In [1]: import numpy as np

In [2]: from numpy import linalg as LA

In [3]: np.set_printoptions(precision=2, suppress=True, linewidth=200)

In [4]: arr = np.loadtxt("x.csv", delimiter=",")

In [5]: print(arr)
[[-4.14 -2.8   0.11]
 [ 3.53  3.49 -0.6 ]
 [-4.84 -0.59 -1.1 ]
 [ 1.02 -4.33  2.28]
 [ 4.73 -0.46  1.55]
 [ 4.65 -0.78  1.68]
 [-4.79 -1.18 -0.81]
 [ 3.86 -2.33  2.16]
 [-2.47 -4.17  1.22]
 [-4.78  0.19 -1.45]
 [ 3.22  3.74 -0.8 ]
 [ 4.65 -0.77  1.67]
 [-2.03 -4.34  1.42]
 [ 1.93  4.37 -1.46]
 [ 1.66  4.45 -1.57]
 [ 4.68 -0.68  1.64]
 [-4.17 -2.75  0.08]
 [ 4.31  2.54  0.06]
 [-1.67  4.09 -2.35]]

In [6]: # rows and columns are dependent

In [7]: print(np.round(np.trace(LA.pinv(arr) @ arr), 2))
2.0

In [8]: print(np.unique(arr.round(6), axis=0).shape)
(19, 3)

In [9]: print(LA.lstsq(arr[:-1].T, arr[-1])[2])
2

In [10]: other = np.array([[-3, 2], [1, -2], [-1, 2]])

In [11]: print(LA.matrix_rank(np.vstack([arr, other.T])))
3

In [12]: print(LA.matrix_rank(arr @ other))
2

In [13]: print(np.einsum("ij,ij->i", arr, arr))
[25. 25. 25. 25. 25. 25. 25. 25. 25. 25. 25. 25. 25. 25. 25. 25. 25. 25. 25.]

In [14]: W0 = np.loadtxt("layer2.csv", delimiter=",")

In [15]: print(W0)
[[-0.15  0.93 -0.32]
 [-0.44  0.23  0.87]
 [ 0.88  0.27  0.38]]

In [16]: f = np.array([-2, -1, 2])

In [17]: other = W0 + np.outer(f, np.eye(3)[1])

In [18]: print(LA.matrix_rank(LA.inv(other) - LA.inv(W0), tol=1e-8))
1

In [19]: hat = np.triu(np.array([[-1, 2, -2], [2, 0, -1], [-1, 2, -1]]), 1) + np.eye(3)

In [20]: other = hat @ W0 @ LA.inv(hat)

In [21]: print(round(float(np.trace(other)), 2), np.round(np.trace(W0), 2))
0.46 0.46

In [22]: print(np.poly(other))
[ 1.   -0.46  0.46 -1.  ]

In [23]: print(round(float(np.einsum("ij,ji->", W0, W0)), 2))
-0.71

In [24]: print(np.poly(W0))
[ 1.   -0.46  0.46 -1.  ]

In [25]: print(round(float(np.einsum("ii->", W0)), 2))
0.46

In [26]: print(np.round(LA.det(2 * W0), 2), round(LA.det(W0), 2))
8.0 1.0

In [27]: print(LA.eigvals(W0))
[-0.27+0.96j -0.27-0.96j  1.  +0.j  ]

In [28]: print(np.round(LA.det(W0[::-1]), 2))
-1.0

In [29]: print(np.round(LA.eigvals(W0).sum().real, 2))
0.46

In [30]: print(np.kron(np.eye(2, dtype=int), W0))
[[-0.15  0.93 -0.32 -0.    0.   -0.  ]
 [-0.44  0.23  0.87 -0.    0.    0.  ]
 [ 0.88  0.27  0.38  0.    0.    0.  ]
 [-0.    0.   -0.   -0.15  0.93 -0.32]
 [-0.    0.    0.   -0.44  0.23  0.87]
 [ 0.    0.    0.    0.88  0.27  0.38]]
